$ ipython --no-banner

In [1]: import numpy as np

In [2]: from numpy import linalg as LA

In [3]: np.set_printoptions(precision=1, suppress=True, linewidth=140, floatmode="fixed")

In [4]: rnd = lambda a: np.round(a, 1) + 0

In [5]: data = np.loadtxt("mat.csv", delimiter=",")

In [6]: data
Out[6]: 
array([[-1.0,  1.0, -1.0, -1.0, -2.0],
       [ 0.0,  3.0, -1.0, -2.0,  2.0],
       [ 0.0,  0.0,  3.0,  2.0, -1.0],
       [ 0.0,  0.0,  0.0,  3.0,  2.0],
       [ 0.0,  0.0,  0.0,  0.0,  3.0]])

In [7]: evals, evecs = LA.eig(data)

In [8]: rnd(np.sort(LA.eigvals(data @ data)))
Out[8]: array([1.0, 9.0, 9.0, 9.0, 9.0])

In [9]: rnd(np.sort(LA.eigvals(LA.inv(data))))
Out[9]: array([-1.0,  0.3,  0.3,  0.3,  0.3])

In [10]: rnd(np.sort(LA.eigvals(data.T)))
Out[10]: array([-1.0,  3.0,  3.0,  3.0,  3.0])

In [11]: data @ evecs[:, 0] - evals[0] * evecs[:, 0]
Out[11]: array([0.0, 0.0, 0.0, 0.0, 0.0])

In [12]: evals
Out[12]: array([-1.0,  3.0,  3.0,  3.0,  3.0])

In [13]: Q, Rm = LA.qr(data)

In [14]: Q @ Rm
Out[14]: 
array([[-1.0,  1.0, -1.0, -1.0, -2.0],
       [ 0.0,  3.0, -1.0, -2.0,  2.0],
       [ 0.0,  0.0,  3.0,  2.0, -1.0],
       [ 0.0,  0.0,  0.0,  3.0,  2.0],
       [ 0.0,  0.0,  0.0,  0.0,  3.0]])

In [15]: Rm
Out[15]: 
array([[-1.0,  1.0, -1.0, -1.0, -2.0],
       [ 0.0,  3.0, -1.0, -2.0,  2.0],
       [ 0.0,  0.0,  3.0,  2.0, -1.0],
       [ 0.0,  0.0,  0.0,  3.0,  2.0],
       [ 0.0,  0.0,  0.0,  0.0,  3.0]])
